$ python3 -q
>>> import numpy as np
>>> import numpy.linalg as la
>>> np.set_printoptions(suppress=True, linewidth=140)
>>> F = np.load("m.npy")
>>> F
array([[  0.2,   2.2,  -2.2],
       [  0.7,   0. ,  -1. ],
       [ -0.2,   0.6,  -0.5],
       [ -0.6,  -1.4,  -0.9],
       [ 10. , -14. , -18. ],
       [  2.6,   2. ,   0.9],
       [ -0.9,   2.1,   0.2],
       [ -1. ,   1.4,   0.5],
       [  1.5,   0.4,  -1.7],
       [ -0.5,  -0.3,  -1.4],
       [ -1.9,   1.4,  -0.5],
       [  1.9,  -0.3,   0. ],
       [  0.9,   0.2,  -0.5],
       [  0.7,   0.4,   1.1],
       [ -0.6,   1.1,  -0.1],
       [  1.4,   0.3,  -0.9],
       [  1.2,   1. ,  -0.1],
       [ -1.5,  -0.7,   0.7],
       [  1.9,   1.1,   0.8],
       [ -0.6,  -0.4,  -0.3],
       [ -0.6,   0.3,   1. ],
       [ -1.2,   0.2,   0.1],
       [ -1. ,  -1.2,   1. ],
       [  1.6,   0.7,  -0.9],
       [ -0.6,  -0.6,   0.9],
       [ -0.9,  -0.1,   1.9],
       [  0.4,  -0.5,  -2.5]])
>>> # row 4 dominates
>>> Ac = (F - F.mean(axis=0)) / F.std(axis=0)
>>> np.argwhere(np.abs(Ac) > 2)
array([[4, 0],
       [4, 1],
       [4, 2]])
>>> np.round(Ac.std(axis=0), 2)
array([1., 1., 1.])
>>> c = la.lstsq(np.delete(Ac, 1, axis=1), Ac[:, 1])[0]
>>> np.abs(c).argmax()
np.int64(1)
>>> round(float(1 - np.var(Ac[:, 1] - np.delete(Ac, 1, axis=1) @ c)), 2)
0.81
>>> basis = np.array([[4, -1, -4, -1], [-3, 7, 8, -6], [-8, -4, -8, -6], [-3, 2, 7, -8]])
>>> rng = np.random.default_rng(852)
>>> feats = (rng.random((13, 4)) < 0.25) @ basis
>>> feats
array([[  0,   0,   0,   0],
       [-14,   5,   7, -20],
       [ -3,   7,   8,  -6],
       [  0,   0,   0,   0],
       [  0,   0,   0,   0],
       [ -8,  -4,  -8,  -6],
       [  0,   0,   0,   0],
       [  0,   0,   0,   0],
       [  0,   0,   0,   0],
       [  0,   0,   0,   0],
       [  0,   0,   0,   0],
       [ -7,  -3,  -5, -15],
       [-14,   5,   7, -20]])
>>> B = np.c_[feats[:, :3] @ np.array([[1, 2, -2], [-1, -2, 1], [1, 1, 0]]), np.array([-1, -1, 1, -3, 2, -3, 0, 2, -3, 1, 0, -1, 2])]
>>> B
array([[  0,   0,   0,  -1],
       [-12, -31,  33,  -1],
       [ -2, -12,  13,   1],
       [  0,   0,   0,  -3],
       [  0,   0,   0,   2],
       [-12, -16,  12,  -3],
       [  0,   0,   0,   0],
       [  0,   0,   0,   2],
       [  0,   0,   0,  -3],
       [  0,   0,   0,   1],
       [  0,   0,   0,   0],
       [ -9, -13,  11,  -1],
       [-12, -31,  33,   2]])
>>> np.round(la.norm(B - feats @ la.lstsq(feats, B)[0], axis=0), 2) + 0
array([0. , 0. , 0. , 5.7])
>>> la.matrix_rank(B)
np.int64(4)
>>> B.reshape(2, -1)
array([[  0,   0,   0,  -1, -12, -31,  33,  -1,  -2, -12,  13,   1,   0,   0,   0,  -3,   0,   0,   0,   2, -12, -16,  12,  -3,   0,   0],
       [  0,   0,   0,   0,   0,   2,   0,   0,   0,  -3,   0,   0,   0,   1,   0,   0,   0,   0,  -9, -13,  11,  -1, -12, -31,  33,   2]])
>>> B.reshape(-1, 2)
array([[  0,   0],
       [  0,  -1],
       [-12, -31],
       [ 33,  -1],
       [ -2, -12],
       [ 13,   1],
       [  0,   0],
       [  0,  -3],
       [  0,   0],
       [  0,   2],
       [-12, -16],
       [ 12,  -3],
       [  0,   0],
       [  0,   0],
       [  0,   0],
       [  0,   2],
       [  0,   0],
       [  0,  -3],
       [  0,   0],
       [  0,   1],
       [  0,   0],
       [  0,   0],
       [ -9, -13],
       [ 11,  -1],
       [-12, -31],
       [ 33,   2]])
>>> blk = B.reshape(13, 2, -1)
>>> np.einsum("ihd,jhd->hij", blk, blk).shape
(2, 13, 13)
>>> blk[:, 0]
array([[  0,   0],
       [-12, -31],
       [ -2, -12],
       [  0,   0],
       [  0,   0],
       [-12, -16],
       [  0,   0],
       [  0,   0],
       [  0,   0],
       [  0,   0],
       [  0,   0],
       [ -9, -13],
       [-12, -31]])
>>> np.einsum("ihd,ihd->ih", blk, blk)
array([[   0,    1],
       [1105, 1090],
       [ 148,  170],
       [   0,    9],
       [   0,    4],
       [ 400,  153],
       [   0,    0],
       [   0,    4],
       [   0,    9],
       [   0,    1],
       [   0,    0],
       [ 250,  122],
       [1105, 1093]])
>>> blk.shape
(13, 2, 2)
